% python3 -q
>>> import numpy as np
>>> np.set_printoptions(suppress=True, linewidth=100)
>>> W0 = np.load("run6.npy")
>>> W0.round(2) + 0
array([[0.03, 0.09, 0.05, 0.01, 0.07, 0.11, 0.05],
       [0.09, 0.26, 0.14, 0.03, 0.2 , 0.32, 0.14],
       [0.05, 0.14, 0.08, 0.02, 0.11, 0.18, 0.08],
       [0.01, 0.03, 0.02, 0.  , 0.02, 0.04, 0.02],
       [0.07, 0.2 , 0.11, 0.02, 0.16, 0.25, 0.11],
       [0.11, 0.32, 0.18, 0.04, 0.25, 0.39, 0.18],
       [0.05, 0.14, 0.08, 0.02, 0.11, 0.18, 0.08]])
>>> U, sig, VT = np.linalg.svd(W0)
>>> sig.round(2) + 0
array([1., 0., 0., 0., 0., 0., 0.])
>>> np.argmax(sig[:-1] / (sig[1:] + 1e-6)) + 1
np.int64(1)
>>> Y = U[:, :1] @ np.diag(sig[:1]) @ VT[:1]
>>> Y.round(2) + 0
array([[0.03, 0.09, 0.05, 0.01, 0.07, 0.11, 0.05],
       [0.09, 0.26, 0.14, 0.03, 0.2 , 0.32, 0.14],
       [0.05, 0.14, 0.08, 0.02, 0.11, 0.18, 0.08],
       [0.01, 0.03, 0.02, 0.  , 0.02, 0.04, 0.02],
       [0.07, 0.2 , 0.11, 0.02, 0.16, 0.25, 0.11],
       [0.11, 0.32, 0.18, 0.04, 0.25, 0.39, 0.18],
       [0.05, 0.14, 0.08, 0.02, 0.11, 0.18, 0.08]])
>>> np.linalg.matrix_rank(W0, rtol=0.05)
np.int64(1)
>>> np.allclose(Y[:-1].T @ np.linalg.lstsq(Y[:-1].T, Y[-1])[0], Y[-1])
True
>>> np.round(np.trace(np.linalg.pinv(Y) @ Y), 2)
np.float64(1.0)
>>> np.linalg.lstsq(Y[:-1].T, Y[-1])[2]
np.int32(1)
>>> U, sig, VT = np.linalg.svd(W0)
>>> V = VT[:(sig > 1e-8).sum()]
>>> rng = np.random.default_rng(2382)
>>> x0 = W0[1] + -1 * W0[5] + rng.integers(2) * np.eye(7)[5]
>>> x0.round(2)
array([-0.02, -0.06, -0.03, -0.01, -0.05,  0.93, -0.03])
>>> np.round(np.diag(V.T @ V), 2) + 0
array([0.03, 0.26, 0.08, 0.  , 0.16, 0.39, 0.08])
>>> np.allclose(V.T @ V @ x0, x0)
False
>>> np.round(V.T @ V, 2) + 0
array([[0.03, 0.09, 0.05, 0.01, 0.07, 0.11, 0.05],
       [0.09, 0.26, 0.14, 0.03, 0.2 , 0.32, 0.14],
       [0.05, 0.14, 0.08, 0.02, 0.11, 0.18, 0.08],
       [0.01, 0.03, 0.02, 0.  , 0.02, 0.04, 0.02],
       [0.07, 0.2 , 0.11, 0.02, 0.16, 0.25, 0.11],
       [0.11, 0.32, 0.18, 0.04, 0.25, 0.39, 0.18],
       [0.05, 0.14, 0.08, 0.02, 0.11, 0.18, 0.08]])
>>> round(np.linalg.norm(x0 - V.T @ V @ x0), 2)
np.float64(0.78)
